>>> import numpy as np
>>> np.set_printoptions(precision=1, suppress=True, linewidth=200, floatmode="fixed")
>>> feats = np.load("out9.npy")
>>> print(feats)
[[ 6  8  0  5  8  7]
 [ 8 12  0  8 12 10]
 [ 0  0  0  0  0  0]
 [ 5  8  0  6  8  6]
 [ 8 12  0  8 12 10]
 [ 7 10  0  6 10  9]]
>>> def softmax(z):
...     e = np.exp(z - z.max(axis=-1, keepdims=True))
...     return e / e.sum(axis=-1, keepdims=True)
... 
>>> print(np.round(softmax(feats[0] + 4), 1) + 0)
[0.1 0.4 0.0 0.0 0.4 0.1]
>>> att = feats @ feats.T / np.sqrt(6)
>>> print(np.round(softmax(att), 1) + 0)
[[0.0 0.5 0.0 0.0 0.5 0.0]
 [0.0 0.5 0.0 0.0 0.5 0.0]
 [0.2 0.2 0.2 0.2 0.2 0.2]
 [0.0 0.5 0.0 0.0 0.5 0.0]
 [0.0 0.5 0.0 0.0 0.5 0.0]
 [0.0 0.5 0.0 0.0 0.5 0.0]]
>>> print(np.round(np.linalg.det(feats), 1))
0.0
>>> print(np.linalg.matrix_power(feats, 4))
[[441569 650730      0 428565 650730 547530]
 [650730 958968      0 631570 958968 806882]
 [     0      0      0      0      0      0]
 [428565 631570      0 415950 631570 531405]
 [650730 958968      0 631570 958968 806882]
 [547530 806882      0 531405 806882 678918]]
>>> np.linalg.determinant(feats)
Traceback (most recent call last):
  File "<python-input-10>", line 1, in <module>
    np.linalg.determinant(feats)
    ^^^^^^^^^^^^^^^^^^^^^
AttributeError: module 'numpy.linalg' has no attribute 'determinant'
>>> print(feats @ feats)
[[238 350   0 230 350 295]
 [350 516   0 340 516 434]
 [  0   0   0   0   0   0]
 [230 340   0 225 340 285]
 [350 516   0 340 516 434]
 [295 434   0 285 434 366]]
>>> print(feats @ np.linalg.pinv(feats) @ feats)
[[ 6.0  8.0  0.0  5.0  8.0  7.0]
 [ 8.0 12.0  0.0  8.0 12.0 10.0]
 [ 0.0  0.0  0.0  0.0  0.0  0.0]
 [ 5.0  8.0  0.0  6.0  8.0  6.0]
 [ 8.0 12.0  0.0  8.0 12.0 10.0]
 [ 7.0 10.0  0.0  6.0 10.0  9.0]]
>>> try:
...     np.linalg.inv(feats)
... except np.linalg.LinAlgError as e:
...     print(e)
... 
Singular matrix
>>> mat = np.load("run19.npy")
>>> print(mat)
[[  4.8  -1.1  -8.0]
 [  0.3  -1.9  -3.9]
 [-12.8  -6.1   3.9]
 [ 24.8   7.9 -13.0]
 [-12.5  -9.4  -5.5]
 [ -6.1  -1.8   5.6]
 [-15.5  -8.3   2.0]
 [  7.2   1.2  -5.6]
 [ -0.5  -0.1   2.2]
 [ 19.8   6.1 -10.7]
 [ -8.1  -2.3   7.3]
 [-10.0  -1.5  12.1]
 [ 22.6  13.0   3.7]
 [  1.5   1.3   3.1]
 [ -5.9  -1.5   6.2]
 [ -8.2  -5.2  -0.2]
 [ -4.5  -0.7   6.3]
 [ -9.1  -7.0  -4.0]
 [ 15.3   7.0  -1.7]
 [ -6.4  -4.0   0.2]
 [  3.4   1.1  -0.5]
 [ -3.9  -0.8   5.3]
 [  4.0   2.5   2.6]
 [ -0.3   3.0  10.2]
 [ 15.1   4.1  -9.2]
 [  3.3   2.2   2.8]
 [  6.8   3.6   1.5]
 [ -7.0  -3.0   3.8]
 [ 12.1   5.0  -2.4]
 [  2.7   4.3   9.4]
 [ -7.3  -2.4   5.7]
 [  1.2  -0.5  -1.3]]
>>> w1 = np.array([[-1, -3, -1, 1, 0, -3], [0, 2, 2, 0, -3, 2], [-3, 2, 2, -1, 1, 1]])
>>> coef = np.array([2, -1, 1, 3, -2, 0])
>>> H = np.maximum(mat @ w1 + coef, 0)
>>> print((H > 0).mean(axis=0))
[0.4 0.6 0.6 0.5 0.5 0.6]
>>> Z = np.array([[1, -3, 1],
...     [2, 2, 3],
...     [-1, 0, 2],
...     [-3, 3, 2],
...     [2, -1, -1],
...     [-3, -2, 2]])
>>> print(w1 @ Z)
[[  0   6 -16]
 [-10   3  17]
 [  1   7   6]]
>>> print((H @ Z).round(6).argmax(axis=1))
[2 2 2 2 2 2 2 2 2 2 2 2 2 2 2 2 2 2 1 2 1 2 2 2 2 2 2 2 1 2 2 2]
